>>> import numpy as np
>>> np.set_printoptions(suppress=True, linewidth=100)
>>> E = 2 * np.eye(2) + np.eye(2, k=1)
>>> E
array([[2., 1.],
       [0., 2.]])
>>> T = np.stack([E, -3 * E, E[::-1]])
>>> np.linalg.matrix_rank(T.reshape(3, -1))
np.int64(2)
>>> T.shape
(3, 2, 2)
>>> print(np.linalg.matrix_rank(T))
[2 2 2]
>>> x0 = np.array([2, 3])
>>> rhs = E @ x0
>>> rhs
array([7., 6.])
>>> np.round(np.linalg.solve(E, 3 * rhs), 3)
array([6., 9.])
>>> M = np.load("arr.npy")
>>> M
array([[ 1,  1,  3],
       [ 1,  1,  6],
       [ 2,  2,  6],
       [ 3,  4,  7],
       [ 3,  6,  8],
       [ 4,  9,  8],
       [ 6, 10,  8],
       [ 7, 12,  9],
       [ 9, 14, 12],
       [10, 14, 12]])
>>> C2 = np.cov(M, rowvar=False)
>>> print(np.argwhere(np.triu(np.abs(np.corrcoef(M.T)) > 0.8, 1)))
[[0 1]
 [0 2]
 [1 2]]
>>> np.argsort(-M.std(axis=0).round(6), kind="stable")
array([1, 0, 2])
>>> np.round(np.corrcoef(M.T), 3)
array([[1.   , 0.967, 0.926],
       [0.967, 1.   , 0.914],
       [0.926, 0.914, 1.   ]])
>>> np.round(M.std(axis=0), 3)
array([3.072, 4.92 , 2.587])
>>> Q, vecs = np.linalg.qr(M[:, :1])[0], np.linalg.qr(M[:, 1:])[0]
>>> sv = np.linalg.svd(Q.T @ vecs, compute_uv=False)
>>> np.round(np.degrees(np.arccos(sv.clip(0, 1))), 3)
array([7.86])
>>> sv.round(3)
array([0.991])
>>> x0 = np.array([1, 6, 5])
>>> rhs = M @ x0
>>> print(np.round(np.linalg.solve(M.T @ M, M.T @ rhs), 3))
[1. 6. 5.]
>>> rng = np.random.default_rng(58988)
>>> rhs = rhs + 0.05 * rng.normal(size=10)
>>> rhs.round(3)
array([ 21.954,  37.014,  44.001,  62.008,  78.985,  97.99 , 106.03 , 123.943, 152.993, 153.973])
>>> b, *_ = np.linalg.lstsq(M, rhs)
>>> b.round()
array([1., 6., 5.])
>>> print(b.round(3))
[1.    5.998 5.001]
>>> Xs = M - M.mean(axis=0)
>>> vecs = np.linalg.svd(Xs)[2][:1]
>>> Y = Xs - Xs @ vecs.T @ vecs
>>> round(float(np.linalg.norm(Y) / np.linalg.norm(Xs)), 3)
0.178
>>> np.round(np.cov(Xs @ vecs.T, rowvar=False), 3)
np.float64(43.396)
>>> np.round(np.diag(vecs.T @ vecs), 3)
array([0.234, 0.613, 0.153])
>>> np.round(Y.std(axis=0), 3)
array([0.549, 0.522, 0.842])
>>> Y = np.array([[0, 0], [0, -2], [-1, 1]])
>>> K = np.kron(np.eye(3, dtype=int), Y)
>>> K
array([[ 0,  0,  0,  0,  0,  0],
       [ 0, -2,  0,  0,  0,  0],
       [-1,  1,  0,  0,  0,  0],
       [ 0,  0,  0,  0,  0,  0],
       [ 0,  0,  0, -2,  0,  0],
       [ 0,  0, -1,  1,  0,  0],
       [ 0,  0,  0,  0,  0,  0],
       [ 0,  0,  0,  0,  0, -2],
       [ 0,  0,  0,  0, -1,  1]])
>>> T = np.stack([K, 2 * K, K[::-1]])
>>> print(T.sum(axis=0))
[[ 0  0  0  0 -1  1]
 [ 0 -6  0  0  0 -2]
 [-3  3  0  0  0  0]
 [ 0  0 -1  1  0  0]
 [ 0  0  0 -8  0  0]
 [ 0  0 -3  3  0  0]
 [-1  1  0  0  0  0]
 [ 0 -2  0  0  0 -6]
 [ 0  0  0  0 -3  3]]
>>> np.linalg.matrix_rank(T)
array([6, 6, 6])
>>> np.linalg.matrix_rank(T.reshape(3, -1))
np.int64(2)
>>> (T @ K.T).shape
(3, 9, 9)
>>> J = np.load("block2.npy")
>>> J
array([[1.   , 0.9  , 0.81 , 0.729],
       [0.9  , 1.   , 0.9  , 0.81 ],
       [0.81 , 0.9  , 1.   , 0.9  ],
       [0.729, 0.81 , 0.9  , 1.   ]])
>>> np.round(J @ J, 3)
array([[2.998, 3.119, 3.086, 2.916],
       [3.119, 3.276, 3.258, 3.086],
       [3.086, 3.258, 3.276, 3.119],
       [2.916, 3.086, 3.119, 2.998]])
>>> np.round(np.linalg.det(J), 3)
np.float64(0.007)
>>> J.inv()
Traceback (most recent call last):
  File "<python-input-51>", line 1, in <module>
    J.inv()
    ^^^^^
AttributeError: 'numpy.ndarray' object has no attribute 'inv'
>>> round(float(np.abs(np.linalg.eigvals(J)).max()), 3)
3.527
>>> print((J - J.T) / 2)
[[0. 0. 0. 0.]
 [0. 0. 0. 0.]
 [0. 0. 0. 0.]
 [0. 0. 0. 0.]]
>>> np.allclose(J @ J.T, J.T @ J)
True
>>> ev, vecs = np.linalg.eigh(J)
>>> x0 = np.array([-2, 2, 0, -1])
>>> np.round(vecs * np.abs(ev) @ vecs.T, 3)
array([[1.   , 0.9  , 0.81 , 0.729],
       [0.9  , 1.   , 0.9  , 0.81 ],
       [0.81 , 0.9  , 1.   , 0.9  ],
       [0.729, 0.81 , 0.9  , 1.   ]])
>>> round(x0 @ J @ x0 / (x0 @ x0), 3), np.round(ev[0], 3), np.round(ev[-1], 3)
(np.float64(0.164), np.float64(0.061), np.float64(3.527))
>>> round(x0 @ J @ x0, 3)
np.float64(1.476)
>>> ev, vecs = np.linalg.eig(J)
>>> np.round(J @ vecs[:, 0] - ev[0] * vecs[:, 0], 3) + 0
array([0., 0., 0., 0.])
>>> np.round(np.sort(np.linalg.eigvals(J.T)), 3)
array([0.061, 0.102, 0.31 , 3.527])
>>> np.round(np.sort(np.linalg.eigvals(np.linalg.inv(J))), 3)
array([ 0.284,  3.23 ,  9.769, 16.297])
>>> print(ev.round(3))
[3.527 0.31  0.102 0.061]
>>> Xs = (M - M.mean(axis=0)) / M.std(axis=0)
>>> Xs.std(axis=0)
array([1., 1., 1.])
>>> b = np.linalg.lstsq(np.delete(Xs, 0, axis=1), Xs[:, 0])[0]
>>> np.abs(b).argmax()
np.int64(0)
>>> print(round(float(1 - np.var(Xs[:, 0] - np.delete(Xs, 0, axis=1) @ b)), 3))
0.946
>>> u = np.array([8, -7, 6, 5])
>>> W0 = np.array([np.roll(u, i) for i in range(4)])
>>> print(W0)
[[ 8 -7  6  5]
 [ 5  8 -7  6]
 [ 6  5  8 -7]
 [-7  6  5  8]]
>>> Y = W0 + rng.integers(-2, 3, (4, 1)) @ rng.integers(-2, 3, (1, 4))
>>> Y
array([[ 8, -7,  6,  5],
       [ 1, 12, -3,  4],
       [ 4,  7, 10, -8],
       [-7,  6,  5,  8]])
>>> np.abs(Y - W0).sum(axis=1)
array([ 0, 14,  7,  0])
>>> np.round(np.sort(np.abs(np.fft.fft(W0[0]))), 3), np.round(np.sort(np.linalg.svd(W0, compute_uv=False)), 3)
(array([12.   , 12.166, 12.166, 16.   ]), array([12.   , 12.166, 12.166, 16.   ]))
>>> print(W0 @ np.ones(4))
[12. 12. 12. 12.]
>>> np.fft.fft(W0[0])
array([12. +0.j,  2.+12.j, 16. +0.j,  2.-12.j])
>>> (W0 @ W0)[0]
array([ 30, -52, 170,  -4])
>>> W = np.array([[2, 3, 2], [2, 1, 4], [3, 3, 4], [1, 0, 5]])
>>> b = np.array([2, 1, 0])
>>> act = np.maximum(W0 @ W + b, 0)
>>> np.linalg.matrix_rank(act)
np.int64(3)
>>> (act > 0).astype(int)
array([[1, 1, 1],
       [1, 1, 1],
       [1, 1, 1],
       [1, 1, 1]])
>>> basis = np.array([[5, 0, 4], [5, 4, 2], [2, 1, 2]])
>>> (act @ basis).round(6).argmax(axis=1)
array([0, 0, 0, 0])
>>> act @ basis
array([[389, 181, 254],
       [168,  56, 146],
       [503, 221, 318],
       [260,  74, 234]])
>>> Y = W0 / np.linalg.norm(W0, axis=1, keepdims=True)
>>> C2 = Y @ Y.T
>>> (np.abs(C2) > 0.9).astype(int)
array([[1, 0, 0, 0],
       [0, 1, 0, 0],
       [0, 0, 1, 0],
       [0, 0, 0, 1]])
>>> (C2 - 2 * np.eye(4)).round(6).argmax(axis=1)
array([2, 3, 0, 1])
>>> print(np.round(np.linalg.norm(Y, axis=1), 3))
[1. 1. 1. 1.]
>>> np.argwhere(np.triu(np.abs(C2) > 0.95, 1))
array([], shape=(0, 2), dtype=int64)
>>> C2.round(3)
array([[ 1.   , -0.161,  0.149, -0.161],
       [-0.161,  1.   , -0.161,  0.149],
       [ 0.149, -0.161,  1.   , -0.161],
       [-0.161,  0.149, -0.161,  1.   ]])
>>> C2[0].round(3)
array([ 1.   , -0.161,  0.149, -0.161])
>>> round(np.degrees(np.arccos(np.clip(C2[0, 1], -1, 1))), 3)
np.float64(99.26)
>>> arr = np.load("data.npy")
>>> arr
array([[-2.6, -1.2,  1.4],
       [34. , 26. ,  0. ],
       [-0.4, -0.7,  0.1],
       [-0.8,  0.3, -0.7],
       [-1.3, -0.7, -0.3],
       [ 0.8, -1. , -0.8],
       [ 1.3,  0.3,  1.3],
       [-0.3, -0.5,  0.1],
       [ 0.1, -1.2,  1.3],
       [-0.9, -1.4, -0.2],
       [-0.6,  0.9, -0.5],
       [ 0. , -2.1,  0.5],
       [-0.5,  0.5, -0.5],
       [ 1.1, -0.6,  0.2],
       [-0.9, -1.7,  0. ],
       [ 0.6,  0.6,  3. ],
       [ 0.7,  0.1, -1.9],
       [-0.7,  2.8,  0.8],
       [-0.2, -1.1, -1.4],
       [-1.1, -0.2, -0.3],
       [ 1.4,  2.6, -0.3],
       [ 1. , -1.2, -1. ]])
>>> basis = arr[[13, 19]].astype(float)
>>> for _ in range(5):
...     idx = np.linalg.norm(arr[:, None] - basis, axis=-1).argmin(axis=1)
...     basis = np.array([arr[idx == j].mean(axis=0) for j in range(2)])
... 
>>> idx
array([1, 0, 1, 1, 1, 1, 1, 1, 1, 1, 1, 1, 1, 1, 1, 1, 1, 1, 1, 1, 1, 1])
>>> np.round(basis[1] - basis[0], 3)
array([-34.157, -26.262,   0.038])
>>> basis.round(3)
array([[34.   , 26.   ,  0.   ],
       [-0.157, -0.262,  0.038]])
>>> np.bincount(idx)
array([ 1, 21])
>>> print(np.round(np.linalg.matrix_power(E - np.diag(np.diag(E)), 2), 3))
[[0. 0.]
 [0. 0.]]
>>> np.prod(np.diag(E)), round(np.linalg.det(E), 3)
(np.float64(4.0), np.float64(4.0))
>>> print([int(np.linalg.matrix_rank(np.linalg.matrix_power(E, p))) for p in range(1, 3)])
[2, 2]
>>> np.round(np.sort(np.linalg.eigvals(E)), 3)
array([2., 2.])
>>> X = np.array([[-1, 3, 3], [0, -3, -5], [4, -4, 3], [-1, -4, -4]])
>>> x0 = np.array([2, -3, 4])
>>> rhs = X @ x0
>>> rhs
array([  1, -11,  32,  -6])
>>> np.round(np.linalg.solve(X.T @ X, X.T @ rhs), 3)
array([ 2., -3.,  4.])
>>> print(np.round(np.linalg.pinv(X) @ X, 3) + 0)
[[1. 0. 0.]
 [0. 1. 0.]
 [0. 0. 1.]]
>>> rhs = rhs + 0.1 * rng.normal(size=4)
>>> rhs.round(3)
array([  0.963, -11.021,  32.091,  -6.024])
>>> b, *_ = np.linalg.lstsq(X, rhs)
>>> b.round(3)
array([ 2.022, -3.001,  4.002])
>>> print(b.round())
[ 2. -3.  4.]
>>> round(np.linalg.norm(rhs - X @ b), 3)
np.float64(0.023)
>>> print([round(float(np.linalg.norm(np.linalg.solve(X.T @ X + lam * np.eye(3), X.T @ rhs))), 2) for lam in (0, 1, 10, 100)])
[5.39, 5.15, 4.21, 1.59]
>>> mat = np.load("m.npy")
>>> mat.round(3)
array([[ 0.029, -0.143, -0.086],
       [-0.143,  0.714,  0.429],
       [-0.086,  0.429,  0.257]])
>>> U, sv, Vh = np.linalg.svd(mat)
>>> sv.round(3) + 0
array([1., 0., 0.])
>>> Y = U[:, :1] @ np.diag(sv[:1]) @ Vh[:1]
>>> round(float(np.linalg.norm(mat - Y) / np.linalg.norm(mat)), 3)
0.0
>>> rank = np.linalg.matrix_rank(mat)
>>> rank
np.int64(1)
>>> ns = np.linalg.svd(mat)[2][rank:].T
>>> np.linalg.matrix_rank(mat.T @ mat), np.linalg.matrix_rank(mat @ mat.T)
(np.int64(1), np.int64(1))
>>> np.round(mat @ ns, 3) + 0
array([[0., 0.],
       [0., 0.],
       [0., 0.]])
>>> np.round(ns @ ns.T, 3)
array([[ 0.971,  0.143,  0.086],
       [ 0.143,  0.286, -0.429],
       [ 0.086, -0.429,  0.743]])
>>> hat = np.triu(np.array([[1, 0, 4], [1, 3, 2], [2, -5, 3]]), 1) + np.eye(3)
>>> Y = hat @ mat @ np.linalg.inv(hat)
>>> np.round(np.linalg.det(Y), 3)
np.float64(-0.0)
>>> Y.round(3)
array([[-0.314,  1.571, -0.943],
       [-0.314,  1.571, -0.943],
       [-0.086,  0.429, -0.257]])
>>> np.trace(Y), np.trace(mat)
(np.float64(1.0), np.float64(1.0))
>>> print(np.round(hat @ mat - mat @ hat, 3))
[[-0.343  1.714  1.2  ]
 [-0.171  0.857 -0.343]
 [ 0.     0.    -0.514]]
>>> Y = np.array([[6, 5], [-3, 5]])
>>> basis = np.kron(Y, mat)
>>> basis.round(3)
array([[ 0.171, -0.857, -0.514,  0.143, -0.714, -0.429],
       [-0.857,  4.286,  2.571, -0.714,  3.571,  2.143],
       [-0.514,  2.571,  1.543, -0.429,  2.143,  1.286],
       [-0.086,  0.429,  0.257,  0.143, -0.714, -0.429],
       [ 0.429, -2.143, -1.286, -0.714,  3.571,  2.143],
       [ 0.257, -1.286, -0.771, -0.429,  2.143,  1.286]])
>>> print(basis.shape)
(6, 6)
